% python3 -q
>>> import numpy as np
>>> np.set_printoptions(precision=2, suppress=True, linewidth=200, sign=" ")
>>> rnd = lambda a: np.round(a, 2) + 0
>>> mat = np.loadtxt("case8.csv", delimiter=",")
>>> print(mat)
[[-1.  0.  1.  2.  3.  4.  5.  6.]
 [ 7.  8.  9. 10. 11. 12. 13. 14.]
 [15. 16. 17. 18. 19. 20. 21. 22.]
 [23. 24. 25. 26. 27. 28. 29. 30.]]
>>> print(rnd(mat @ np.linalg.pinv(mat) @ mat))
[[-1.  0.  1.  2.  3.  4.  5.  6.]
 [ 7.  8.  9. 10. 11. 12. 13. 14.]
 [15. 16. 17. 18. 19. 20. 21. 22.]
 [23. 24. 25. 26. 27. 28. 29. 30.]]
>>> print(rnd(np.trace(np.linalg.pinv(mat) @ mat)))
2.0
>>> print(np.allclose(mat[:-1].T @ np.linalg.lstsq(mat[:-1].T, mat[-1])[0], mat[-1]))
True
>>> print(np.linalg.lstsq(mat[:-1].T, mat[-1])[2])
2
>>> blk = np.stack([mat, -3 * mat, mat[::-1]])
>>> print(blk.sum(axis=0))
[[ 25.  24.  23.  22.  21.  20.  19.  18.]
 [  1.   0.  -1.  -2.  -3.  -4.  -5.  -6.]
 [-23. -24. -25. -26. -27. -28. -29. -30.]
 [-47. -48. -49. -50. -51. -52. -53. -54.]]
>>> print(np.linalg.matrix_rank(blk))
[ 2  2  2]
>>> print(np.linalg.matrix_rank(blk.reshape(3, -1)))
2
>>> left, sigma, VT = np.linalg.svd(mat)
>>> evecs = VT[:(sigma > 1e-8).sum()]
>>> rng = np.random.default_rng(471)
>>> x = mat[3] + -3 * mat[2] + rng.integers(2) * np.eye(8)[5]
>>> print(x)
[-22. -24. -26. -28. -30. -32. -34. -36.]
>>> print(rnd(np.diag(evecs.T @ evecs)))
[ 0.42  0.27  0.18  0.13  0.13  0.18  0.27  0.42]
>>> print(np.linalg.matrix_rank(np.vstack([mat, x])))
2
>>> left, sigma, VT = np.linalg.svd(mat)
>>> print(np.argmax(sigma[:-1] / (sigma[1:] + 1e-6)) + 1)
2
>>> M2 = left[:, :2] @ np.diag(sigma[:2]) @ VT[:2]
>>> print(rnd(np.linalg.norm(mat - M2) / np.linalg.norm(mat)))
0.0
>>> print(np.linalg.matrix_rank(mat, rtol=0.05))
2
>>> print(np.linalg.matrix_rank(M2))
2
>>> M2 = mat / np.sqrt((mat ** 2).mean(axis=1, keepdims=True))
>>> print(np.linalg.matrix_rank(mat - mat.mean(axis=1, keepdims=True)))
1
>>> print(rnd(M2[3]))
[ 0.86  0.9   0.94  0.98  1.02  1.05  1.09  1.13]
>>> print(np.linalg.matrix_rank(M2) == np.linalg.matrix_rank(mat))
True
>>> M = np.load("x.npy")
>>> print(M)
[[-0.7 -2.   0.  -1.   0.   2.   2. ]
 [ 0.  -0.7 -1.  -1.   1.  -2.  -2. ]
 [-1.   1.  -0.7 -1.   0.   1.  -2. ]
 [-2.   1.  -2.   1.3  2.  -2.  -2. ]
 [ 0.   0.   1.   2.   0.3  0.   0. ]
 [ 1.   1.  -1.   1.   2.  -0.7 -1. ]
 [-1.  -2.   0.  -1.   0.   2.   2.3]]
>>> print(np.argsort(-np.linalg.norm(mat, axis=0).round(6), kind="stable")[:3])
[ 7  6  5]
>>> print(np.linalg.cond(mat) > 100)
True
>>> left, sigma, VT = np.linalg.svd(M)
>>> print(rnd(sigma))
[ 7.18  3.76  3.03  2.52  1.86  1.17  0.09]
>>> M2 = left[:, :6] @ np.diag(sigma[:6]) @ VT[:6]
>>> print(rnd(np.abs(M - M2).max()))
0.04
>>> print(np.linalg.matrix_rank(M, rtol=0.05))
6
>>> r0 = np.array([-8, 3, -8, -6, 3, -1])
>>> J = 3 * np.eye(6) + np.outer(r0, r0)
>>> print(J)
[[ 67. -24.  64.  48. -24.   8.]
 [-24.  12. -24. -18.   9.  -3.]
 [ 64. -24.  67.  48. -24.   8.]
 [ 48. -18.  48.  39. -18.   6.]
 [-24.   9. -24. -18.  12.  -3.]
 [  8.  -3.   8.   6.  -3.   4.]]
>>> x = np.ones(6)
>>> for _ in range(3):
...     x = J @ x
...     x /= np.linalg.norm(x)
...     print(round(x @ J @ x, 2))
... 
185.87
186.0
186.0
>>> print(rnd(x))
[ 0.59 -0.22  0.59  0.44 -0.22  0.07]
>>> low = np.linalg.cholesky(J)
>>> print(rnd(np.prod(np.diag(low)) ** 2), rnd(np.linalg.det(J)))
45198.0 45198.0
>>> print(np.linalg.eigvalsh(J).min() > 0)
True
>>> print(rnd(np.diag(low) ** 2))
[ 67.     3.4    5.53   3.77   3.15   3.02]
>>> x = np.array([-2, -2, -2, 0, 2, 0])
>>> rhs = J @ x
>>> print(rhs)
[-262.   90. -262. -192.  102.  -32.]
>>> print(rnd(np.linalg.solve(J, J[:, 1])))
[ 0.  1.  0.  0.  0.  0.]
>>> arr = rng.normal(size=(24, 3)) + 10 * np.array([0, 2, 2])
>>> print(rnd(arr))
[[ 0.12 20.04 20.41]
 [ 0.44 19.32 20.43]
 [ 1.73 20.44 18.7 ]
 [-0.44 20.32 19.34]
 [ 2.06 20.21 18.38]
 [ 1.28 21.7  20.71]
 [ 0.53 22.26 19.14]
 [-0.86 19.72 19.33]
 [ 1.07 19.44 20.68]
 [ 0.2  21.93 19.13]
 [-0.57 19.03 20.92]
 [-3.27 20.15 20.14]
 [ 0.66 20.84 20.03]
 [ 0.47 18.7  18.95]
 [ 2.   19.75 22.49]
 [ 1.65 20.49 20.83]
 [-0.1  19.4  19.29]
 [ 0.73 19.92 19.29]
 [ 1.46 19.48 19.37]
 [ 0.59 19.85 21.66]
 [ 0.44 20.48 19.59]
 [-1.55 19.67 20.64]
 [-0.87 18.77 18.5 ]
 [-0.76 20.53 18.61]]
>>> cen = (arr - arr.mean(axis=0)) / arr.std(axis=0)
>>> print(np.argwhere(np.abs(cen) > 2))
[[  6   1]
 [  9   1]
 [ 11   0]
 [ 14   2]]
>>> print(cen.std(axis=0))
[ 1.  1.  1.]
>>> b = np.linalg.lstsq(np.delete(cen, 0, axis=1), cen[:, 0])[0]
>>> print(np.abs(b).argmax())
0
>>> print(rnd(b))
[ 0.18  0.13]
>>> print(rnd(1 - np.var(cen[:, 0] - np.delete(cen, 0, axis=1) @ b)))
0.04
